$ python3 -q
>>> import numpy as np
>>> import numpy.linalg as la
>>> np.set_printoptions(suppress=True, linewidth=120)
>>> def rd(a):
...     return np.round(a, 1) + 0
... 
>>> feats = np.load("out9.npy")
>>> feats
array([[2., 5., 0., 0., 0., 0., 0., 0., 0.],
       [5., 1., 5., 0., 0., 0., 0., 0., 0.],
       [0., 5., 3., 5., 0., 0., 0., 0., 0.],
       [0., 0., 5., 1., 5., 0., 0., 0., 0.],
       [0., 0., 0., 5., 3., 5., 0., 0., 0.],
       [0., 0., 0., 0., 5., 3., 5., 0., 0.],
       [0., 0., 0., 0., 0., 5., 0., 5., 0.],
       [0., 0., 0., 0., 0., 0., 5., 1., 5.],
       [0., 0., 0., 0., 0., 0., 0., 5., 3.]])
>>> vals, V = la.eigh(feats)
>>> rd(la.eigvalsh(feats @ feats))
array([  1.3,   4.9,  15.9,  25.5,  43.7,  60.2,  62.1,  94.9, 134.6])
>>> (vals > 1e-8).sum(), (vals < -1e-8).sum()
(np.int64(5), np.int64(4))
>>> vals.sum(), np.trace(feats)
(np.float64(17.0), np.float64(17.0))
>>> rd(V.T @ feats @ V)
array([[-7.8,  0. ,  0. ,  0. ,  0. ,  0. ,  0. ,  0. ,  0. ],
       [ 0. , -6.6,  0. ,  0. ,  0. ,  0. ,  0. ,  0. ,  0. ],
       [ 0. ,  0. , -4. ,  0. ,  0. ,  0. ,  0. ,  0. ,  0. ],
       [ 0. ,  0. ,  0. , -1.1,  0. ,  0. ,  0. ,  0. ,  0. ],
       [ 0. ,  0. ,  0. ,  0. ,  2.2,  0. ,  0. ,  0. ,  0. ],
       [ 0. ,  0. ,  0. ,  0. ,  0. ,  5. ,  0. ,  0. ,  0. ],
       [ 0. ,  0. ,  0. ,  0. ,  0. ,  0. ,  7.9,  0. ,  0. ],
       [ 0. ,  0. ,  0. ,  0. ,  0. ,  0. ,  0. ,  9.7,  0. ],
       [ 0. ,  0. ,  0. ,  0. ,  0. ,  0. ,  0. ,  0. , 11.6]])
>>> rd(V @ np.diag(vals) @ V.T)
array([[2., 5., 0., 0., 0., 0., 0., 0., 0.],
       [5., 1., 5., 0., 0., 0., 0., 0., 0.],
       [0., 5., 3., 5., 0., 0., 0., 0., 0.],
       [0., 0., 5., 1., 5., 0., 0., 0., 0.],
       [0., 0., 0., 5., 3., 5., 0., 0., 0.],
       [0., 0., 0., 0., 5., 3., 5., 0., 0.],
       [0., 0., 0., 0., 0., 5., 0., 5., 0.],
       [0., 0., 0., 0., 0., 0., 5., 1., 5.],
       [0., 0., 0., 0., 0., 0., 0., 5., 3.]])
>>> rd(V.T @ V)
array([[1., 0., 0., 0., 0., 0., 0., 0., 0.],
       [0., 1., 0., 0., 0., 0., 0., 0., 0.],
       [0., 0., 1., 0., 0., 0., 0., 0., 0.],
       [0., 0., 0., 1., 0., 0., 0., 0., 0.],
       [0., 0., 0., 0., 1., 0., 0., 0., 0.],
       [0., 0., 0., 0., 0., 1., 0., 0., 0.],
       [0., 0., 0., 0., 0., 0., 1., 0., 0.],
       [0., 0., 0., 0., 0., 0., 0., 1., 0.],
       [0., 0., 0., 0., 0., 0., 0., 0., 1.]])
>>> rd(vals)
array([-7.8, -6.6, -4. , -1.1,  2.2,  5. ,  7.9,  9.7, 11.6])
